$ python -q
>>> import numpy as np
>>> np.set_printoptions(suppress=True, linewidth=120)
>>> rnd = lambda a: np.round(a, 1) + 0
>>> A = np.load("case6.npy")
>>> A
array([[19., 20.,  0.],
       [20., 28.,  0.],
       [ 0.,  0.,  3.]])
>>> O, Rm = np.linalg.qr(A)
>>> rnd(O @ Rm)
array([[19., 20.,  0.],
       [20., 28.,  0.],
       [ 0.,  0.,  3.]])
>>> rnd(np.abs(np.diag(Rm)))
array([27.6,  4.8,  3. ])
>>> rnd(O)
array([[-0.7, -0.7,  0. ],
       [-0.7,  0.7,  0. ],
       [ 0. ,  0. ,  1. ]])
>>> rnd(abs(Rm[0, 0])), rnd(np.linalg.norm(A[:, 0]))
(np.float64(27.6), np.float64(27.6))
>>> B = np.array([[1, 0], [3, 2]])
>>> Z = np.kron(B, O)
>>> rnd(Z)
array([[-0.7, -0.7,  0. ,  0. ,  0. ,  0. ],
       [-0.7,  0.7,  0. ,  0. ,  0. ,  0. ],
       [ 0. ,  0. ,  1. ,  0. ,  0. ,  0. ],
       [-2.1, -2.2,  0. , -1.4, -1.4,  0. ],
       [-2.2,  2.1,  0. , -1.4,  1.4,  0. ],
       [ 0. ,  0. ,  3. ,  0. ,  0. ,  2. ]])
>>> mat = np.loadtxt("w.csv", delimiter=",")
>>> mat
array([[-8., -1., -5.,  7., -3.],
       [ 1.,  7., -6.,  3.,  7.],
       [ 4.,  7.,  4.,  2.,  7.],
       [ 5., -1., -3., -2., -8.],
       [ 2., -4., -7., -4.,  2.],
       [ 1., -2., -6., -2.,  4.],
       [ 1.,  0.,  7.,  3.,  0.]])
>>> x0 = np.array([3, 5, -3, -1, 1])
>>> (mat @ x0).argmax()
np.int64(1)
>>> mat @ np.eye(5)[0]
array([-8.,  1.,  4.,  5.,  2.,  1.,  1.])
>>> (mat * x0).sum(axis=1)
array([-24.,  60.,  40.,  13.,  13.,  17., -21.])
>>> mat @ x0
array([-24.,  60.,  40.,  13.,  13.,  17., -21.])
>>> mat @ (2 * x0)
array([-48., 120.,  80.,  26.,  26.,  34., -42.])
>>> np.sign((mat @ x0).round(6))
array([-1.,  1.,  1.,  1.,  1.,  1., -1.])
>>> B = np.c_[mat[:, :3] @ np.array([[0, 1, 2], [1, 2, 0], [2, 0, 1]]), np.array([-1, -2, -1, 1, 2, 2, -1])]
>>> B
array([[-11., -10., -21.,  -1.],
       [ -5.,  15.,  -4.,  -2.],
       [ 15.,  18.,  12.,  -1.],
       [ -7.,   3.,   7.,   1.],
       [-18.,  -6.,  -3.,   2.],
       [-14.,  -3.,  -4.,   2.],
       [ 14.,   1.,   9.,  -1.]])
>>> np.linalg.matrix_rank(B)
np.int64(4)
>>> rnd(np.linalg.lstsq(mat, B[:, 0])[0])
array([0., 1., 2., 0., 0.])
>>> rnd(np.linalg.norm(np.linalg.qr(mat)[0].T @ B, axis=0) ** 2 / ((B ** 2).sum(axis=0) + 1e-12))
array([1. , 1. , 1. , 0.9])
>>> def softmax(z):
...     e = np.exp(z - z.max(axis=-1, keepdims=True))
...     return e / e.sum(axis=-1, keepdims=True)
... 
>>> rnd(softmax(10 * mat[1]))
array([0. , 0.5, 0. , 0. , 0.5])
>>> att = mat @ mat.T / np.sqrt(5)
>>> softmax(att).round(6).argmax(axis=1)
array([0, 1, 2, 3, 4, 4, 6])
>>> rnd(softmax(att)[1] @ mat)
array([ 1.,  7., -6.,  3.,  7.])
>>> rnd(softmax(att + np.triu(np.full(att.shape, -np.inf), 1)))
array([[1., 0., 0., 0., 0., 0., 0.],
       [0., 1., 0., 0., 0., 0., 0.],
       [0., 0., 1., 0., 0., 0., 0.],
       [0., 0., 0., 1., 0., 0., 0.],
       [0., 0., 0., 0., 1., 0., 0.],
       [0., 0., 0., 0., 1., 0., 0.],
       [0., 0., 0., 0., 0., 0., 1.]])
>>> rnd(softmax(att))
array([[1., 0., 0., 0., 0., 0., 0.],
       [0., 1., 0., 0., 0., 0., 0.],
       [0., 0., 1., 0., 0., 0., 0.],
       [0., 0., 0., 1., 0., 0., 0.],
       [0., 0., 0., 0., 1., 0., 0.],
       [0., 0., 0., 0., 1., 0., 0.],
       [0., 0., 0., 0., 0., 0., 1.]])
>>> np.einsum("ij,ji->", A, A)
np.float64(1954.0)
>>> rnd(np.linalg.det(A[::-1]))
np.float64(-396.0)
>>> np.poly(A)
array([   1.,  -50.,  273., -396.])
>>> np.einsum("ii->", A)
np.float64(50.0)
>>> np.kron(np.eye(2, dtype=int), A)
array([[19., 20.,  0.,  0.,  0.,  0.],
       [20., 28.,  0.,  0.,  0.,  0.],
       [ 0.,  0.,  3.,  0.,  0.,  0.],
       [ 0.,  0.,  0., 19., 20.,  0.],
       [ 0.,  0.,  0., 20., 28.,  0.],
       [ 0.,  0.,  0.,  0.,  0.,  3.]])
>>> rnd(np.linalg.eigvals(A))
array([ 3., 44.,  3.])
>>> feats = np.array([[1, 1, 3, 3, 1, 3, -1],
...     [-1, 1, 1, 3, 3, 1, 3],
...     [3, -1, 1, 1, 3, 3, 1],
...     [1, 3, -1, 1, 1, 3, 3],
...     [3, 1, 3, -1, 1, 1, 3],
...     [3, 3, 1, 3, -1, 1, 1],
...     [1, 3, 3, 1, 3, -1, 1]])
>>> B = np.array([[2, 3], [1, 3]])
>>> Z = np.kron(B, A)
>>> np.linalg.matrix_rank(Z)
np.int64(6)
>>> Z
array([[38., 40.,  0., 57., 60.,  0.],
       [40., 56.,  0., 60., 84.,  0.],
       [ 0.,  0.,  6.,  0.,  0.,  9.],
       [19., 20.,  0., 57., 60.,  0.],
       [20., 28.,  0., 60., 84.,  0.],
       [ 0.,  0.,  3.,  0.,  0.,  9.]])
>>> rnd(np.linalg.norm(Z, 2)), rnd(np.linalg.norm(B, 2) * np.linalg.norm(A, 2))
(np.float64(209.2), np.float64(209.2))
>>> f = np.array([-3, -1, 2, -3, 2, -2, 0])
>>> B = feats + np.outer(f, np.eye(7)[6])
>>> np.linalg.matrix_rank(B - feats)
np.int64(1)
>>> rnd(np.linalg.det(B) / np.linalg.det(feats)), rnd(1 + np.linalg.solve(feats, f)[6])
(np.float64(1.3), np.float64(1.3))
>>> np.linalg.matrix_rank(np.linalg.inv(B) - np.linalg.inv(feats), tol=1e-8)
np.int64(1)
>>> ang = np.radians(72)
>>> Rm = np.eye(7)
>>> Rm[3, 3] = Rm[5, 5] = np.cos(ang)
>>> Rm[3, 5], Rm[5, 3] = -np.sin(ang), np.sin(ang)
>>> rnd(Rm)
array([[ 1. ,  0. ,  0. ,  0. ,  0. ,  0. ,  0. ],
       [ 0. ,  1. ,  0. ,  0. ,  0. ,  0. ,  0. ],
       [ 0. ,  0. ,  1. ,  0. ,  0. ,  0. ,  0. ],
       [ 0. ,  0. ,  0. ,  0.3,  0. , -1. ,  0. ],
       [ 0. ,  0. ,  0. ,  0. ,  1. ,  0. ,  0. ],
       [ 0. ,  0. ,  0. ,  1. ,  0. ,  0.3,  0. ],
       [ 0. ,  0. ,  0. ,  0. ,  0. ,  0. ,  1. ]])
>>> B = feats @ Rm.T
>>> rnd(np.abs(B - feats).max(axis=0))
array([0. , 0. , 0. , 4.9, 0. , 2.2, 0. ])
>>> rnd(np.linalg.norm(feats, 1)), rnd(np.linalg.norm(feats, np.inf))
(np.float64(13.0), np.float64(13.0))
>>> rnd(np.linalg.norm(feats, "nuc"))
np.float64(33.7)
>>> rnd(np.linalg.norm(feats, axis=1))
array([5.6, 5.6, 5.6, 5.6, 5.6, 5.6, 5.6])
>>> rnd(np.linalg.norm(feats, axis=0))
array([5.6, 5.6, 5.6, 5.6, 5.6, 5.6, 5.6])
>>> K = np.array([[8.0, 0.0, 0.0, -6.0, 0.0, -9.0],
...     [0.0, -1.0, 0.0, 0.0, 0.0, 0.0],
...     [0.0, 0.0, -1.0, 0.0, 0.0, 0.0],
...     [-6.0, 0.0, 0.0, 3.0, 0.0, 6.0],
...     [0.0, 0.0, 0.0, 0.0, -1.0, 0.0],
...     [-9.0, 0.0, 0.0, 6.0, 0.0, 8.0]])
>>> K
array([[ 8.,  0.,  0., -6.,  0., -9.],
       [ 0., -1.,  0.,  0.,  0.,  0.],
       [ 0.,  0., -1.,  0.,  0.,  0.],
       [-6.,  0.,  0.,  3.,  0.,  6.],
       [ 0.,  0.,  0.,  0., -1.,  0.],
       [-9.,  0.,  0.,  6.,  0.,  8.]])
>>> B = K / np.linalg.norm(K, axis=1, keepdims=True)
>>> cov = B @ B.T
>>> (np.abs(cov) > 0.9).astype(int)
array([[1, 0, 0, 1, 0, 1],
       [0, 1, 0, 0, 0, 0],
       [0, 0, 1, 0, 0, 0],
       [1, 0, 0, 1, 0, 1],
       [0, 0, 0, 0, 1, 0],
       [1, 0, 0, 1, 0, 1]])
>>> np.argwhere(np.triu(np.abs(cov) > 0.95, 1))
array([[0, 3],
       [0, 5],
       [3, 5]])
>>> np.degrees(np.arccos(np.clip(cov[4, 0], -1, 1)))
np.float64(90.0)
>>> (cov - 2 * np.eye(6)).round(6).argmax(axis=1)
array([1, 0, 0, 5, 0, 3])
>>> vals, vecs = np.linalg.eigh(A)
>>> rnd(np.linalg.eigvalsh(A @ A))
array([   9.,    9., 1936.])
>>> arr = np.load("run14.npy")
>>> rnd(arr)
array([[0.5, 0.5, 0.2],
       [0.5, 0.5, 0.2],
       [0.2, 0.2, 0.1]])
>>> x0 = np.array([2, 3, 0])
>>> rnd(arr @ arr @ x0)
array([2.3, 2.3, 1. ])
>>> np.trace(arr)
np.float64(1.0)
>>> M = np.array([[4, 5, 6, 7, 8],
...     [9, 10, 11, 12, 13],
...     [14, 15, 16, 17, 18],
...     [19, 20, 21, 22, 23],
...     [24, 25, 26, 27, 28],
...     [29, 30, 31, 32, 33],
...     [34, 35, 36, 37, 38]])
>>> np.allclose(M[:-1].T @ np.linalg.lstsq(M[:-1].T, M[-1])[0], M[-1])
True
>>> rnd(np.trace(np.linalg.pinv(M) @ M))
np.float64(2.0)
>>> rnd(M @ np.linalg.pinv(M) @ M)
array([[ 4.,  5.,  6.,  7.,  8.],
       [ 9., 10., 11., 12., 13.],
       [14., 15., 16., 17., 18.],
       [19., 20., 21., 22., 23.],
       [24., 25., 26., 27., 28.],
       [29., 30., 31., 32., 33.],
       [34., 35., 36., 37., 38.]])
>>> U, sigma, Vt = np.linalg.svd(M)
>>> np.argmax(sigma[:-1] / (sigma[1:] + 1e-6)) + 1
np.int64(2)
>>> rnd(sigma)
array([137.8,   3.6,   0. ,   0. ,   0. ])
>>> B = U[:, :2] @ np.diag(sigma[:2]) @ Vt[:2]
>>> rnd(np.abs(M - B).max())
np.float64(0.0)
>>> rnd(B)
array([[ 4.,  5.,  6.,  7.,  8.],
       [ 9., 10., 11., 12., 13.],
       [14., 15., 16., 17., 18.],
       [19., 20., 21., 22., 23.],
       [24., 25., 26., 27., 28.],
       [29., 30., 31., 32., 33.],
       [34., 35., 36., 37., 38.]])
>>> rnd(np.linalg.norm(M - B, 2)), rnd(sigma[2])
(np.float64(0.0), np.float64(0.0))
>>> rng = np.random.default_rng(3394)
>>> labels = rng.permutation(3)
>>> labels
array([1, 2, 0])
>>> B = arr[labels][:, labels]
>>> rnd(np.sort(np.abs(np.linalg.eigvals(B))))
array([0., 0., 1.])
>>> rnd(B)
array([[0.5, 0.2, 0.5],
       [0.2, 0.1, 0.2],
       [0.5, 0.2, 0.5]])
>>> np.trace(B)
np.float64(1.0)
>>> rnd(np.linalg.det(B)), rnd(np.linalg.det(arr[labels]))
(np.float64(0.0), np.float64(0.0))
>>> np.allclose(B, arr)
False
>>> B = np.array([[-9, -2, 6], [-5, -3, 5], [2, 2, 3]])
>>> X = np.triu(B)
>>> X
array([[-9, -2,  6],
       [ 0, -3,  5],
       [ 0,  0,  3]])
>>> np.allclose(X @ X.T, X.T @ X)
False
>>> X @ X
array([[ 81,  24, -46],
       [  0,   9,   0],
       [  0,   0,   9]])
>>> (X - X.T) / 2
array([[ 0. , -1. ,  3. ],
       [ 1. ,  0. ,  2.5],
       [-3. , -2.5,  0. ]])
>>> B = X / np.sqrt((X ** 2).mean(axis=1, keepdims=True))
>>> np.linalg.matrix_rank(X - X.mean(axis=1, keepdims=True))
np.int64(2)
>>> rnd(np.linalg.norm(B, axis=1))
array([1.7, 1.7, 1.7])
>>> B = np.linalg.inv(X)
>>> rnd(np.linalg.slogdet(X)[0])
np.float64(1.0)
>>> np.allclose(B, X.T)
False
>>> rnd(np.linalg.det(X) * B)
array([[ -9.,   6.,   8.],
       [  0., -27.,  45.],
       [  0.,   0.,  27.]])
>>> rnd(np.linalg.det(X) * np.linalg.det(B))
np.float64(1.0)
>>> rnd(np.linalg.cond(X))
np.float64(8.4)
>>> rnd(B)
array([[-0.1,  0.1,  0.1],
       [ 0. , -0.3,  0.6],
       [ 0. ,  0. ,  0.3]])
>>> B = mat / np.sqrt((mat ** 2).mean(axis=1, keepdims=True))
>>> np.linalg.matrix_rank(mat - mat.mean(axis=1, keepdims=True))
np.int64(4)
>>> rnd(B[0])
array([-1.5, -0.2, -0.9,  1.3, -0.6])
>>> np.linalg.matrix_rank(B) == np.linalg.matrix_rank(mat)
np.True_
>>> B = np.array([[5, 1, 0], [3, 1, 1], [2, 4, 4]])
>>> np.einsum("ij->j", X)
array([-9, -5, 14])
>>> np.einsum("ik,kj->ij", X, B)
array([[-39,  13,  22],
       [  1,  17,  17],
       [  6,  12,  12]])
>>> B.T @ X.T
array([[-39,   1,   6],
       [ 13,  17,  12],
       [ 22,  17,  12]])
>>> np.vstack([X, B.T]).shape
(6, 3)
>>> m1 = np.array([[4.0, 1.0, 0.0, 0.0, 0.0, 0.0, 0.0],
...     [0.0, 4.0, 1.0, 0.0, 0.0, 0.0, 0.0],
...     [0.0, 0.0, 4.0, 1.0, 0.0, 0.0, 0.0],
...     [0.0, 0.0, 0.0, 4.0, 1.0, 0.0, 0.0],
...     [0.0, 0.0, 0.0, 0.0, 4.0, 1.0, 0.0],
...     [0.0, 0.0, 0.0, 0.0, 0.0, 4.0, 1.0],
...     [0.0, 0.0, 0.0, 0.0, 0.0, 0.0, 4.0]])
>>> B = np.linalg.inv(feats)
>>> rnd(np.linalg.slogdet(feats)[0])
np.float64(1.0)
>>> rnd(np.linalg.det(feats) * np.linalg.det(B))
np.float64(1.0)
>>> (np.abs(B) > 1e-9).astype(int)
array([[1, 1, 1, 1, 1, 1, 1],
       [1, 1, 1, 1, 1, 1, 1],
       [1, 1, 1, 1, 1, 1, 1],
       [1, 1, 1, 1, 1, 1, 1],
       [1, 1, 1, 1, 1, 1, 1],
       [1, 1, 1, 1, 1, 1, 1],
       [1, 1, 1, 1, 1, 1, 1]])
>>> np.allclose(B, feats.T)
False
>>> rnd(np.linalg.cond(feats))
np.float64(5.6)
>>> rnd(np.linalg.norm(m1, 1)), rnd(np.linalg.norm(m1, np.inf))
(np.float64(5.0), np.float64(5.0))
>>> x0 = np.array([1, 0, -1, 0, 0, 2, 1])
>>> rhs = m1 @ x0
>>> rhs
array([ 4., -1., -4.,  0.,  2.,  9.,  4.])
>>> rnd(np.linalg.solve(m1.T, m1[0]))
array([1., 0., 0., 0., 0., 0., 0.])
>>> rnd(np.linalg.solve(m1, rhs))
array([ 1.,  0., -1.,  0.,  0.,  2.,  1.])
>>> U, sigma, Vt = np.linalg.svd(m1, full_matrices=False)
>>> np.allclose(U * sigma @ Vt, m1)
True
>>> U.shape, sigma.shape, Vt.shape
((7, 7), (7,), (7, 7))
>>> rnd(sigma / sigma[0])
array([1. , 1. , 0.9, 0.8, 0.8, 0.7, 0.6])
>>> rnd(np.sqrt((sigma ** 2).sum())), rnd(np.linalg.norm(m1))
(np.float64(10.9), np.float64(10.9))
>>> (sigma > 1e-8).sum()
np.int64(7)
